>>> import numpy as np
>>> np.set_printoptions(suppress=True, linewidth=160)
>>> rng = np.random.default_rng(69227)
>>> mat = np.eye(8, dtype=int)[rng.permutation(8)] * np.array([1, -4, 2, 5, -3, 2, -4, 0])
>>> mat
array([[ 0,  0,  0,  0,  0,  0,  0,  0],
       [ 0,  0,  0,  0, -3,  0,  0,  0],
       [ 0,  0,  0,  5,  0,  0,  0,  0],
       [ 0, -4,  0,  0,  0,  0,  0,  0],
       [ 0,  0,  0,  0,  0,  0, -4,  0],
       [ 1,  0,  0,  0,  0,  0,  0,  0],
       [ 0,  0,  2,  0,  0,  0,  0,  0],
       [ 0,  0,  0,  0,  0,  2,  0,  0]])
>>> np.flatnonzero(np.linalg.matrix_power((mat != 0) + (mat.T != 0) + np.eye(8), 8)[0])
array([0, 5, 7])
>>> np.round(np.sort(np.linalg.eigvals(mat).real), 3)
array([-3.438, -1.062, -1.062,  0.   ,  0.   ,  0.   ,  2.781,  2.781])
>>> A2 = np.array([[2, 2, 0], [1, 0, 1], [0, 1, 3]])
>>> arr = A2.T @ A2
>>> arr
array([[ 5,  4,  1],
       [ 4,  5,  3],
       [ 1,  3, 10]])
>>> idx = rng.permutation(3)
>>> idx
array([0, 1, 2])
>>> A2 = arr[idx][:, idx]
>>> A2
array([[ 5,  4,  1],
       [ 4,  5,  3],
       [ 1,  3, 10]])
>>> np.allclose(A2, arr)
True
>>> X = np.load("dump.npy")
>>> X
array([[ 1, -1,  1, -1,  1, -1,  1, -1],
       [ 1, -1, -1,  1, -1,  1,  1, -1],
       [ 1,  1,  1,  1,  1,  1,  1,  1],
       [ 1, -1, -1,  1,  1, -1, -1,  1],
       [ 1, -1,  1, -1, -1,  1, -1,  1],
       [ 1,  1, -1, -1, -1, -1,  1,  1]])
>>> X.reshape(-1, 2)
array([[ 1, -1],
       [ 1, -1],
       [ 1, -1],
       [ 1, -1],
       [ 1, -1],
       [-1,  1],
       [-1,  1],
       [ 1, -1],
       [ 1,  1],
       [ 1,  1],
       [ 1,  1],
       [ 1,  1],
       [ 1, -1],
       [-1,  1],
       [ 1, -1],
       [-1,  1],
       [ 1, -1],
       [ 1, -1],
       [-1,  1],
       [-1,  1],
       [ 1,  1],
       [-1, -1],
       [-1, -1],
       [ 1,  1]])
>>> X.reshape(2, -1)
array([[ 1, -1,  1, -1,  1, -1,  1, -1,  1, -1, -1,  1, -1,  1,  1, -1,  1,  1,  1,  1,  1,  1,  1,  1],
       [ 1, -1, -1,  1,  1, -1, -1,  1,  1, -1,  1, -1, -1,  1, -1,  1,  1,  1, -1, -1, -1, -1,  1,  1]])
>>> T = X.reshape(6, 2, -1)
>>> np.einsum("ihd,jhd->hij", T, T).shape
(2, 6, 6)
>>> T.transpose(1, 0, 2)
array([[[ 1, -1,  1, -1],
        [ 1, -1, -1,  1],
        [ 1,  1,  1,  1],
        [ 1, -1, -1,  1],
        [ 1, -1,  1, -1],
        [ 1,  1, -1, -1]],

       [[ 1, -1,  1, -1],
        [-1,  1,  1, -1],
        [ 1,  1,  1,  1],
        [ 1, -1, -1,  1],
        [-1,  1, -1,  1],
        [-1, -1,  1,  1]]])
>>> T[:, 0]
array([[ 1, -1,  1, -1],
       [ 1, -1, -1,  1],
       [ 1,  1,  1,  1],
       [ 1, -1, -1,  1],
       [ 1, -1,  1, -1],
       [ 1,  1, -1, -1]])
>>> def softmax(z):
...     e = np.exp(z - z.max(axis=-1, keepdims=True))
...     return e / e.sum(axis=-1, keepdims=True)
... 
>>> np.round(softmax(X).sum(axis=1), 3)
array([1., 1., 1., 1., 1., 1.])
>>> np.round(softmax(X[5]), 3)
array([0.22, 0.22, 0.03, 0.03, 0.03, 0.03, 0.22, 0.22])
>>> S = X @ X.T / np.sqrt(8)
>>> np.round(softmax(S + np.triu(np.full(S.shape, -np.inf), 1)), 3)
array([[1.   , 0.   , 0.   , 0.   , 0.   , 0.   ],
       [0.056, 0.944, 0.   , 0.   , 0.   , 0.   ],
       [0.053, 0.053, 0.894, 0.   , 0.   , 0.   ],
       [0.05 , 0.05 , 0.05 , 0.849, 0.   , 0.   ],
       [0.048, 0.048, 0.048, 0.048, 0.809, 0.   ],
       [0.046, 0.046, 0.046, 0.046, 0.046, 0.772]])
>>> np.round(softmax(S), 3)
array([[0.772, 0.046, 0.046, 0.046, 0.046, 0.046],
       [0.046, 0.772, 0.046, 0.046, 0.046, 0.046],
       [0.046, 0.046, 0.772, 0.046, 0.046, 0.046],
       [0.046, 0.046, 0.046, 0.772, 0.046, 0.046],
       [0.046, 0.046, 0.046, 0.046, 0.772, 0.046],
       [0.046, 0.046, 0.046, 0.046, 0.046, 0.772]])
>>> theta = np.radians(30)
>>> Rm = np.eye(8)
>>> Rm[6, 6] = Rm[3, 3] = np.cos(theta)
>>> Rm[6, 3], Rm[3, 6] = -np.sin(theta), np.sin(theta)
>>> Rm.round(3)
array([[ 1.   ,  0.   ,  0.   ,  0.   ,  0.   ,  0.   ,  0.   ,  0.   ],
       [ 0.   ,  1.   ,  0.   ,  0.   ,  0.   ,  0.   ,  0.   ,  0.   ],
       [ 0.   ,  0.   ,  1.   ,  0.   ,  0.   ,  0.   ,  0.   ,  0.   ],
       [ 0.   ,  0.   ,  0.   ,  0.866,  0.   ,  0.   ,  0.5  ,  0.   ],
       [ 0.   ,  0.   ,  0.   ,  0.   ,  1.   ,  0.   ,  0.   ,  0.   ],
       [ 0.   ,  0.   ,  0.   ,  0.   ,  0.   ,  1.   ,  0.   ,  0.   ],
       [ 0.   ,  0.   ,  0.   , -0.5  ,  0.   ,  0.   ,  0.866,  0.   ],
       [ 0.   ,  0.   ,  0.   ,  0.   ,  0.   ,  0.   ,  0.   ,  1.   ]])
>>> A2 = X @ Rm.T
>>> np.allclose(np.linalg.norm(X, axis=1), np.linalg.norm(A2, axis=1))
True
>>> np.round(np.linalg.svd(X, compute_uv=False), 3), np.round(np.linalg.svd(A2, compute_uv=False), 3)
(array([2.828, 2.828, 2.828, 2.828, 2.828, 2.828]), array([2.828, 2.828, 2.828, 2.828, 2.828, 2.828]))
>>> np.allclose(X @ X.T, A2 @ A2.T)
True
>>> vec = np.array([5, 1, 7, 4, -3, -4, -4, 5])
>>> target = Rm @ vec
>>> b, lr = np.zeros(8), 1 / np.linalg.norm(Rm, 2) ** 2
>>> for i in range(150):
...     b -= lr * Rm.T @ (Rm @ b - target)
...     if i % 50 == 0: print(i, round(np.linalg.norm(Rm @ b - target), 3))
... 
0 0.0
50 0.0
100 0.0
>>> b
array([ 5.,  1.,  7.,  4., -3., -4., -4.,  5.])
